$ ipython --no-banner

In [1]: import numpy as np

In [2]: from numpy import linalg as LA

In [3]: np.set_printoptions(precision=3, suppress=True, linewidth=140, sign=" ")

In [4]: out = np.array([[0, -1, 4, 4, -9, -9, 9, 2],
   ...:     [-6, 5, 6, -6, -2, -3, 1, 7],
   ...:     [4, -6, 0, -3, 2, 9, -1, 7],
   ...:     [7, 3, -8, -2, -7, 4, -9, -1],
   ...:     [-2, -7, -4, 6, -8, 2, 8, 0],
   ...:     [2, 2, 2, -6, 1, 9, -2, 2],
   ...:     [-8, -5, -3, -3, 7, -9, 9, -3],
   ...:     [1, 7, 2, 4, -3, -3, -7, 7]])

In [5]: W0 = out - out.T

In [6]: print(W0)
[[  0   5   0  -3  -7 -11  17   1]
 [ -5   0  12  -9   5  -5   6   0]
 [  0 -12   0   5   6   7   2   5]
 [  3   9  -5   0 -13  10  -6  -5]
 [  7  -5  -6  13   0   1   1   3]
 [ 11   5  -7 -10  -1   0   7   5]
 [-17  -6  -2   6  -1  -7   0   4]
 [ -1   0  -5   5  -3  -5  -4   0]]

In [7]: rng = np.random.default_rng(39)

In [8]: idx = rng.permutation(8)

In [9]: print(idx)
[ 6  2  7  1  0  3  4  5]

In [10]: out = W0[idx][:, idx]

In [11]: print(np.sort(np.abs(LA.eigvals(out))))
[  1.614   1.614   9.867   9.867  20.894  20.894  28.957  28.957]

In [12]: print(np.trace(out))
0

In [13]: print(np.allclose(out, W0))
False

In [14]: print(out)
[[  0  -2   4  -6 -17   6  -1  -7]
 [  2   0   5 -12   0   5   6   7]
 [ -4  -5   0   0  -1   5  -3  -5]
 [  6  12   0   0  -5  -9   5  -5]
 [ 17   0   1   5   0  -3  -7 -11]
 [ -6  -5  -5   9   3   0 -13  10]
 [  1  -6   3  -5   7  13   0   1]
 [  7  -7   5   5  11 -10  -1   0]]

In [15]: out = W0 / LA.norm(W0, axis=1, keepdims=True)

In [16]: C2 = out @ out.T

In [17]: print(np.argwhere(np.triu(np.abs(C2) > 0.95, 1)))
[]

In [18]: print((np.abs(C2) > 0.9).astype(int))
[[ 1  0  0  0  0  0  0  0]
 [ 0  1  0  0  0  0  0  0]
 [ 0  0  1  0  0  0  0  0]
 [ 0  0  0  1  0  0  0  0]
 [ 0  0  0  0  1  0  0  0]
 [ 0  0  0  0  0  1  0  0]
 [ 0  0  0  0  0  0  1  0]
 [ 0  0  0  0  0  0  0  1]]

In [19]: print(round(float(np.degrees(np.arccos(np.clip(C2[5, 3], -1, 1)))), 3))
81.639

In [20]: idx = rng.permutation(8)

In [21]: out = W0[:, idx] * rng.choice([-1, 1], 8)

In [22]: print(out)
[[ 17   1   0   0   7   5  11  -3]
 [  6   0   5  12  -5   0   5  -9]
 [  2   5   0   0  -6 -12  -7   5]
 [ -6  -5  -3  -5  13   9 -10   0]
 [  1   3  -7  -6   0  -5  -1  13]
 [  7   5 -11  -7   1   5   0 -10]
 [  0   4  17  -2   1  -6   7   6]
 [ -4   0   1  -5   3   0   5   5]]

In [23]: Uu, _, VT = LA.svd(W0.T @ out)

In [24]: print(np.round(LA.lstsq(W0, out)[0], 3) + 0)
[[ 0.  0. -1.  0.  0.  0.  0.  0.]
 [ 0.  0.  0.  0.  0.  1.  0.  0.]
 [ 0.  0.  0.  1.  0.  0.  0.  0.]
 [ 0.  0.  0.  0.  0.  0.  0.  1.]
 [ 0.  0.  0.  0. -1.  0.  0.  0.]
 [ 0.  0.  0.  0.  0.  0. -1.  0.]
 [ 1.  0.  0.  0.  0.  0.  0.  0.]
 [ 0.  1.  0.  0.  0.  0.  0.  0.]]

In [25]: print(np.round(Uu @ VT, 3) + 0)
[[ 0.  0. -1.  0.  0.  0.  0.  0.]
 [ 0.  0.  0.  0.  0.  1.  0.  0.]
 [ 0.  0.  0.  1.  0.  0.  0.  0.]
 [ 0.  0.  0.  0.  0.  0.  0.  1.]
 [ 0.  0.  0.  0. -1.  0.  0.  0.]
 [ 0.  0.  0.  0.  0.  0. -1.  0.]
 [ 1.  0.  0.  0.  0.  0.  0.  0.]
 [ 0.  1.  0.  0.  0.  0.  0.  0.]]

In [26]: out = LA.invert(W0)
Traceback (most recent call last):
  Cell In[26], line 1
    out = LA.invert(W0)
AttributeError: module 'numpy.linalg' has no attribute 'invert'


In [27]: out = LA.inv(W0)

In [28]: print(np.round(W0 @ out, 3) + 0)
[[ 1.  0.  0.  0.  0.  0.  0.  0.]
 [ 0.  1.  0.  0.  0.  0.  0.  0.]
 [ 0.  0.  1.  0.  0.  0.  0.  0.]
 [ 0.  0.  0.  1.  0.  0.  0.  0.]
 [ 0.  0.  0.  0.  1.  0.  0.  0.]
 [ 0.  0.  0.  0.  0.  1.  0.  0.]
 [ 0.  0.  0.  0.  0.  0.  1.  0.]
 [ 0.  0.  0.  0.  0.  0.  0.  1.]]

In [29]: print(round(float(LA.det(W0) * LA.det(out)), 3))
1.0

In [30]: print(round(LA.cond(W0), 3))
17.944

In [31]: print((np.abs(out) > 1e-9).astype(int))
[[ 0  1  1  1  1  1  1  1]
 [ 1  0  1  1  1  1  1  1]
 [ 1  1  0  1  1  1  1  1]
 [ 1  1  1  0  1  1  1  1]
 [ 1  1  1  1  0  1  1  1]
 [ 1  1  1  1  1  0  1  1]
 [ 1  1  1  1  1  1  0  1]
 [ 1  1  1  1  1  1  1  0]]

In [32]: print(np.allclose(out, W0.T))
False

In [33]: blk = np.stack([W0, -3 * W0, W0[::-1]])

In [34]: print((blk @ W0.T).shape)
(3, 8, 8)

In [35]: print(LA.matrix_rank(blk))
[ 8  8  8]

In [36]: print(LA.matrix_rank(blk.reshape(3, -1)))
2

In [37]: print(LA.norm(blk, axis=(1, 2)))
[  52.44   157.321   52.44 ]

In [38]: print(blk.sum(axis=0))
[[ -1 -10  -5  11  11  17 -38  -2]
 [ -7  -6 -26  24 -11   3 -12   4]
 [ 11  29  -7 -20 -13 -14   3  -5]
 [  1 -23   4  13  26 -19  13  13]
 [-11  19   7 -26 -13   8  -8 -11]
 [-22 -22  14  25   8   7 -12  -5]
 [ 29  12  16 -21   7   9   6  -8]
 [  2   5  10 -13  -1  -1  25   1]]

In [39]: F = np.loadtxt("test6.csv", delimiter=",")

In [40]: print(F)
[[  3.   4.   5.   6.   7.   8.   9.  10.  11.  12.  13.  14.]
 [ 15.  16.  17.  18.  19.  20.  21.  22.  23.  24.  25.  26.]
 [ 27.  28.  29.  30.  31.  32.  33.  34.  35.  36.  37.  38.]
 [ 39.  40.  41.  42.  43.  44.  45.  46.  47.  48.  49.  50.]
 [ 51.  52.  53.  54.  55.  56.  57.  58.  59.  60.  61.  62.]
 [ 63.  64.  65.  66.  67.  68.  69.  70.  71.  72.  73.  74.]
 [ 75.  76.  77.  78.  79.  80.  81.  82.  83.  84.  85.  86.]
 [ 87.  88.  89.  90.  91.  92.  93.  94.  95.  96.  97.  98.]]

In [41]: Uu, sv, VT = LA.svd(F)

In [42]: print(np.argmax(sv[:-1] / (sv[1:] + 1e-6)) + 1)
2

In [43]: out = Uu[:, :2] @ np.diag(sv[:2]) @ VT[:2]

In [44]: print(LA.matrix_rank(out))
2

In [45]: print(LA.matrix_rank(F, rtol=0.05))
1

In [46]: print(LA.cond(F) > 100)
True

In [47]: print(LA.matrix_rank(F, rtol=0.1))
1

In [48]: print([round(float(x), 3) for x in LA.svd(F, compute_uv=False)[:3]])
[564.166, 16.151, 0.0]

In [49]: print(round(LA.norm(F, 2) / LA.norm(F), 3))
1.0

In [50]: print(np.argsort(-LA.norm(F, axis=0).round(6), kind="stable")[:3])
[ 11  10   9]

In [51]: def softmax(z):
    ...:     e = np.exp(z - z.max(axis=-1, keepdims=True))
    ...:     return e / e.sum(axis=-1, keepdims=True)
    ...: 

In [52]: print(np.round(softmax(F[3] + 2), 3) + 0)
[ 0.     0.     0.     0.     0.001  0.002  0.004  0.012  0.031  0.086  0.233  0.632]

In [53]: print(np.round(softmax(10 * F[3]), 3) + 0)
[ 0.  0.  0.  0.  0.  0.  0.  0.  0.  0.  0.  1.]

In [54]: print(np.round(softmax(F[3]), 3) + 0)
[ 0.     0.     0.     0.     0.001  0.002  0.004  0.012  0.031  0.086  0.233  0.632]

In [55]: scores = F @ F.T / np.sqrt(12)

In [56]: print(np.round(softmax(scores), 3) + 0)
[[ 0.  0.  0.  0.  0.  0.  0.  1.]
 [ 0.  0.  0.  0.  0.  0.  0.  1.]
 [ 0.  0.  0.  0.  0.  0.  0.  1.]
 [ 0.  0.  0.  0.  0.  0.  0.  1.]
 [ 0.  0.  0.  0.  0.  0.  0.  1.]
 [ 0.  0.  0.  0.  0.  0.  0.  1.]
 [ 0.  0.  0.  0.  0.  0.  0.  1.]
 [ 0.  0.  0.  0.  0.  0.  0.  1.]]

In [57]: print(softmax(scores + np.triu(np.full(scores.shape, -np.inf), 1)))
[[ 1.  0.  0.  0.  0.  0.  0.  0.]
 [ 0.  1.  0.  0.  0.  0.  0.  0.]
 [ 0.  0.  1.  0.  0.  0.  0.  0.]
 [ 0.  0.  0.  1.  0.  0.  0.  0.]
 [ 0.  0.  0.  0.  1.  0.  0.  0.]
 [ 0.  0.  0.  0.  0.  1.  0.  0.]
 [ 0.  0.  0.  0.  0.  0.  1.  0.]
 [ 0.  0.  0.  0.  0.  0.  0.  1.]]

In [58]: print(softmax(scores)[3] @ F)
[ 87.  88.  89.  90.  91.  92.  93.  94.  95.  96.  97.  98.]

In [59]: print(F.reshape(2, -1))
[[  3.   4.   5.   6.   7.   8.   9.  10.  11.  12.  13.  14.  15.  16.  17.  18.  19.  20.  21.  22.  23.  24.  25.  26.  27.  28.  29.
   30.  31.  32.  33.  34.  35.  36.  37.  38.  39.  40.  41.  42.  43.  44.  45.  46.  47.  48.  49.  50.]
 [ 51.  52.  53.  54.  55.  56.  57.  58.  59.  60.  61.  62.  63.  64.  65.  66.  67.  68.  69.  70.  71.  72.  73.  74.  75.  76.  77.
   78.  79.  80.  81.  82.  83.  84.  85.  86.  87.  88.  89.  90.  91.  92.  93.  94.  95.  96.  97.  98.]]

In [60]: blk = F.reshape(8, 2, -1)

In [61]: print(blk[:, 0])
[[  3.   4.   5.   6.   7.   8.]
 [ 15.  16.  17.  18.  19.  20.]
 [ 27.  28.  29.  30.  31.  32.]
 [ 39.  40.  41.  42.  43.  44.]
 [ 51.  52.  53.  54.  55.  56.]
 [ 63.  64.  65.  66.  67.  68.]
 [ 75.  76.  77.  78.  79.  80.]
 [ 87.  88.  89.  90.  91.  92.]]

In [62]: print(blk.sum(axis=1))
[[  12.   14.   16.   18.   20.   22.]
 [  36.   38.   40.   42.   44.   46.]
 [  60.   62.   64.   66.   68.   70.]
 [  84.   86.   88.   90.   92.   94.]
 [ 108.  110.  112.  114.  116.  118.]
 [ 132.  134.  136.  138.  140.  142.]
 [ 156.  158.  160.  162.  164.  166.]
 [ 180.  182.  184.  186.  188.  190.]]

In [63]: print(np.einsum("ihd,jhd->hij", blk, blk).shape)
(2, 8, 8)

In [64]: print(np.einsum("ihd,ihd->ih", blk, blk))
[[   199.    811.]
 [  1855.   3331.]
 [  5239.   7579.]
 [ 10351.  13555.]
 [ 17191.  21259.]
 [ 25759.  30691.]
 [ 36055.  41851.]
 [ 48079.  54739.]]

In [65]: Uu, sv, VT = LA.svd(F)

In [66]: vecs = VT[:(sv > 1e-8).sum()]

In [67]: x0 = F[7] + 5 * F[3] + rng.integers(2) * np.eye(12)[11]

In [68]: print(x0)
[ 282.  288.  294.  300.  306.  312.  318.  324.  330.  336.  342.  348.]

In [69]: print(round(LA.norm(x0 - vecs.T @ vecs @ x0), 3))
0.0

In [70]: print(LA.matrix_rank(np.vstack([F, x0])))
2

In [71]: print(np.diag(vecs.T @ vecs))
[ 0.295  0.225  0.169  0.127  0.099  0.085  0.085  0.099  0.127  0.169  0.225  0.295]

In [72]: print(np.allclose(vecs.T @ vecs @ x0, x0))
True

In [73]: sv = 3 * 0.7 ** np.arange(8)

In [74]: O, _ = LA.qr(np.array([[-0.1, 0.0, 0.8, -0.7, -1.4, 1.1, -0.7, 0.3],
    ...:     [-0.4, -1.6, -1.9, -0.8, 0.0, -1.4, 0.2, -1.7],
    ...:     [1.7, -1.2, 0.9, -1.2, -1.1, -0.4, 0.9, -1.5],
    ...:     [0.1, -1.2, 0.4, 0.9, 0.5, 0.0, 0.1, -2.1],
    ...:     [-1.0, 1.9, -1.1, 1.3, -0.2, 0.0, -0.9, -0.2],
    ...:     [2.1, -1.3, -0.6, -0.6, 0.8, 0.4, 0.0, -0.4],
    ...:     [1.5, -0.1, 0.4, -0.1, 0.1, 0.0, -0.9, 1.7],
    ...:     [-0.8, -0.1, -0.4, 1.2, 0.0, -0.5, -0.2, 0.7]]))

In [75]: mat = rng.normal(size=(43, 8)) * sv @ O

In [76]: print(mat)
[[-0.839 -3.08   3.506 -1.606  1.65   2.902 -0.322 -2.337]
 [ 0.481 -0.18   0.169  0.151  0.787  1.308  0.404  0.348]
 [ 0.943 -2.422  0.174 -0.038 -1.222  1.289  0.032 -1.045]
 [ 0.906 -0.107 -2.092  2.409 -2.983 -2.366 -1.137  0.061]
 [ 0.077  1.317 -0.627 -1.975  1.19   0.324  1.436 -0.181]
 [ 1.074 -0.199 -0.849  2.822 -3.382 -2.13  -0.367  0.308]
 [-0.089  1.607  0.164 -0.998  2.757  2.98   1.558  0.768]
 [-0.014 -0.248 -0.456 -0.806 -0.022  1.15   0.13  -0.955]
 [ 1.092 -0.42  -1.307  0.478 -1.064 -1.217  0.274  0.12 ]
 [ 0.499  0.635 -1.858 -0.555 -1.763 -2.214 -0.64  -0.264]
 [-0.643  1.225  0.072 -0.215 -0.438 -0.44  -0.26  -0.485]
 [ 1.05  -1.304 -0.293  2.877 -3.937 -1.333  0.078 -0.051]
 [-0.623 -0.809  2.014 -0.023  1.305  0.794 -0.132 -0.221]
 [ 0.884 -1.686  0.771 -0.217 -0.023  0.342  0.996 -1.158]
 [ 0.445  0.478  0.231 -0.923  0.204 -0.016  0.813 -0.06 ]
 [ 0.377 -0.833 -0.995 -0.335  0.098 -0.585 -0.708 -0.405]
 [-0.73   2.232  0.578  0.302  1.081  0.757  0.222  1.1  ]
 [ 0.074 -0.067 -0.195 -1.071  1.519  0.5   -0.193 -0.319]
 [ 0.308  0.786 -2.984 -0.692 -1.199 -1.498  0.28  -0.084]
 [-0.02  -0.003 -0.778  1.227 -1.776 -2.53  -1.11   0.074]
 [ 1.801  2.041 -1.77  -1.747  0.33   3.213  2.857 -0.103]
 [ 0.424 -0.435 -0.376  0.56   0.19  -0.132  0.426 -0.304]
 [-0.665  0.714 -2.894 -0.342 -1.477 -4.121 -1.021 -0.312]
 [ 1.361 -1.049  1.141 -0.547  2.846  2.972  1.066  1.101]
 [ 1.244 -1.403 -1.87   1.497 -3.203 -1.08   0.293 -0.484]
 [-0.311  0.444  1.826 -2.515  3.942  3.052  2.095 -0.407]
 [-0.369 -2.578 -0.709  1.953 -3.855 -4.42  -2.044 -0.779]
 [ 0.992  0.657  0.495 -0.106  0.507  2.448  1.337  0.524]
 [-1.04   2.818  1.451 -4.617  4.838  3.325  1.984  0.019]
 [ 2.068  0.8   -0.638  1.618 -1.09  -0.43   0.607  1.169]
 [ 0.183  0.731 -1.044  0.106 -0.58  -0.475  0.521 -0.051]
 [ 0.202  0.083  0.533  0.16  -0.241 -0.704 -0.701  0.123]
 [-0.108  2.5   -1.881 -1.514  0.699 -1.542  0.113 -0.106]
 [ 1.222  1.608 -4.72   1.139 -3.392 -3.268  0.165  0.786]
 [ 0.656  1.855 -2.563  1.075 -1.623 -2.826  0.118  0.765]
 [ 0.321 -0.268 -0.169 -0.125  0.282  1.493  0.362  0.45 ]
 [-1.883 -0.792  2.858  0.339  0.105 -0.941 -1.893 -0.331]
 [ 0.145  0.608  0.774  0.026  0.238 -0.076  0.586  0.308]
 [ 0.952 -0.772  0.914 -1.149  1.403  2.162  1.523 -0.489]
 [ 0.604  0.56  -0.366  0.204 -0.871 -3.022 -0.614 -0.188]
 [ 0.439  1.403 -0.375  1.789 -2.004  0.801  0.037  0.476]
 [-1.587  2.347  0.143 -0.609  0.591 -1.682 -0.294 -0.033]
 [ 0.033 -1.824 -1.116  2.606 -2.724 -3.522 -2.119  0.012]]

In [77]: P = mat @ LA.solve(mat.T @ mat, mat.T)

In [78]: print(np.allclose(P @ P, P))
True

In [79]: print(np.round(LA.eigvalsh(P), 3) + 0)
[ 0.  0.  0.  0.  0.  0.  0.  0.  0.  0.  0.  0.  0.  0.  0.  0.  0.  0.  0.  0.  0.  0.  0.  0.  0.  0.  0.  0.  0.  0.  0.  0.  0.  0.
  0.  1.  1.  1.  1.  1.  1.  1.  1.]

In [80]: print(P @ mat[:, 1])
[-3.08  -0.18  -2.422 -0.107  1.317 -0.199  1.607 -0.248 -0.42   0.635  1.225 -1.304 -0.809 -1.686  0.478 -0.833  2.232 -0.067  0.786
 -0.003  2.041 -0.435  0.714 -1.049 -1.403  0.444 -2.578  0.657  2.818  0.8    0.731  0.083  2.5    1.608  1.855 -0.268 -0.792  0.608
 -0.772  0.56   1.403  2.347 -1.824]
